$ ipython --no-banner

In [1]: import numpy as np

In [2]: np.set_printoptions(suppress=True, linewidth=200)

In [3]: def rnd(a):
   ...:     return np.round(a, 2) + 0
   ...: 

In [4]: A = np.loadtxt("a.csv", delimiter=",")

In [5]: print(A)
[[ 2.  1.  0.  2.  2.  2. -3.  0.]
 [-2.  2. -3. -2. -3.  2. -2.  0.]
 [ 2.  2.  3. -1.  2. -3. -1.  0.]
 [ 0.  1.  0.  3.  3. -1. -3.  0.]
 [-2.  1.  1.  0.  2. -3.  3.  0.]
 [ 3.  3. -1.  1.  1.  3.  2.  0.]
 [ 3.  3. -3.  1.  0.  2. -3.  0.]
 [ 0.  0.  0.  0.  0.  0.  0.  0.]]

In [6]: # splits into 2 blocks

In [7]: print(rnd(np.abs(np.linalg.eigvals(A)).max()))
6.36

In [8]: print(np.trace(A))
12.0

In [9]: print(rnd(np.linalg.matrix_power(A, 4)))
[[-386.  -83.  -31. -213. -184. -245.  -32.    0.]
 [ 814.  507. -654.  590.  103. 1397. -281.    0.]
 [  -8. -415.  356. -423. -275. -531.   75.    0.]
 [-370. -473.  357. -410. -224. -785.  -13.    0.]
 [ 120. -410.  144. -209. -295.  -95.  233.    0.]
 [ 139.  357. -738.  165. -306.  929.  202.    0.]
 [ 317.  377. -501.  249.  -26.  628. -183.    0.]
 [   0.    0.    0.    0.    0.    0.    0.    0.]]

In [10]: print((A + A.T) / 2)
[[ 2.  -0.5  1.   1.   0.   2.5  0.   0. ]
 [-0.5  2.  -0.5 -0.5 -1.   2.5  0.5  0. ]
 [ 1.  -0.5  3.  -0.5  1.5 -2.  -2.   0. ]
 [ 1.  -0.5 -0.5  3.   1.5  0.  -1.   0. ]
 [ 0.  -1.   1.5  1.5  2.  -1.   1.5  0. ]
 [ 2.5  2.5 -2.   0.  -1.   3.   2.   0. ]
 [ 0.   0.5 -2.  -1.   1.5  2.  -3.   0. ]
 [ 0.   0.   0.   0.   0.   0.   0.   0. ]]

In [11]: print(np.allclose(A, A.T))
False

In [12]: out = np.array([[1.3, -0.4], [-0.9, 0.5], [1.4, -0.1]])

In [13]: C = np.array([[-1.0, 2.4, 1.5, -0.4, -0.3, 0.5, -1.7],
    ...:     [-0.2, 0.2, 0.6, -2.5, -0.3, 0.7, -0.3]])

In [14]: F = out @ C

In [15]: print(rnd(F))
[[-1.22  3.04  1.71  0.48 -0.27  0.37 -2.09]
 [ 0.8  -2.06 -1.05 -0.89  0.12 -0.1   1.38]
 [-1.38  3.34  2.04 -0.31 -0.39  0.63 -2.35]]

In [16]: rk = np.linalg.matrix_rank(F)

In [17]: print(rk)
2

In [18]: ns = np.linalg.svd(F)[2][rk:].T

In [19]: print(ns.shape)
(7, 5)

In [20]: print([int(np.linalg.matrix_rank(F[:, :j + 1])) for j in range(7)])
[1, 2, 2, 2, 2, 2, 2]

In [21]: print(np.linalg.matrix_rank(F.T @ F), np.linalg.matrix_rank(F @ F.T))
2 2

In [22]: print([int(np.linalg.matrix_rank(F[:i])) for i in range(1, len(F) + 1)])
[1, 2, 2]

In [23]: E = np.load("data.npy")

In [24]: print(E)
[[1.   0.7  0.49]
 [0.7  1.   0.7 ]
 [0.49 0.7  1.  ]]

In [25]: # equal to its transpose

In [26]: rng = np.random.default_rng(59)

In [27]: lab = rng.permutation(3)

In [28]: print(lab)
[2 0 1]

In [29]: out = E[lab][:, lab]

In [30]: print(np.trace(out))
3.0

In [31]: print(np.diag(out))
[1. 1. 1.]

In [32]: print(rnd(np.sort(np.abs(np.linalg.eigvals(out)))))
[0.23 0.51 2.26]

In [33]: print(out)
[[1.   0.49 0.7 ]
 [0.49 1.   0.7 ]
 [0.7  0.7  1.  ]]

In [34]: vals, evecs = np.linalg.eigh(E)

In [35]: x = np.array([-2, -1, 0])

In [36]: print(rnd(x @ E @ x))
7.8

In [37]: data = np.array([[-1.1, -0.3, 0.1, 1.9, 0.8],
    ...:     [1.1, 0.9, 0.8, 0.3, 0.5],
    ...:     [-0.8, 1.2, 1.3, 0.1, -1.4],
    ...:     [-0.84, 0.86, 1.26, -0.32, -1.28]])

In [38]: print(data)
[[-1.1  -0.3   0.1   1.9   0.8 ]
 [ 1.1   0.9   0.8   0.3   0.5 ]
 [-0.8   1.2   1.3   0.1  -1.4 ]
 [-0.84  0.86  1.26 -0.32 -1.28]]

In [39]: theta = np.radians(60)

In [40]: R = np.eye(5)

In [41]: R[2, 2] = R[0, 0] = np.cos(theta)

In [42]: R[2, 0], R[0, 2] = -np.sin(theta), np.sin(theta)

In [43]: print(rnd(R))
[[ 0.5   0.    0.87  0.    0.  ]
 [ 0.    1.    0.    0.    0.  ]
 [-0.87  0.    0.5   0.    0.  ]
 [ 0.    0.    0.    1.    0.  ]
 [ 0.    0.    0.    0.    1.  ]]

In [44]: out = data @ R.T

In [45]: print(np.allclose(np.linalg.norm(data, axis=1), np.linalg.norm(out, axis=1)))
True

In [46]: print(np.allclose(data @ data.T, out @ out.T))
True

In [47]: print(rnd(out))
[[-0.46 -0.3   1.    1.9   0.8 ]
 [ 1.24  0.9  -0.55  0.3   0.5 ]
 [ 0.73  1.2   1.34  0.1  -1.4 ]
 [ 0.67  0.86  1.36 -0.32 -1.28]]

In [48]: print(np.unravel_index(np.abs(data).argmax(), data.shape))
(np.int64(0), np.int64(3))

In [49]: print(rnd(np.linalg.svd(data, compute_uv=False)))
[3.25 2.35 1.72 0.25]

In [50]: print(rnd(data.sum(axis=0)))
[-1.64  2.66  3.46  1.98 -1.38]

In [51]: print(rnd(data.sum(axis=1)))
[ 1.4   3.6   0.4  -0.32]
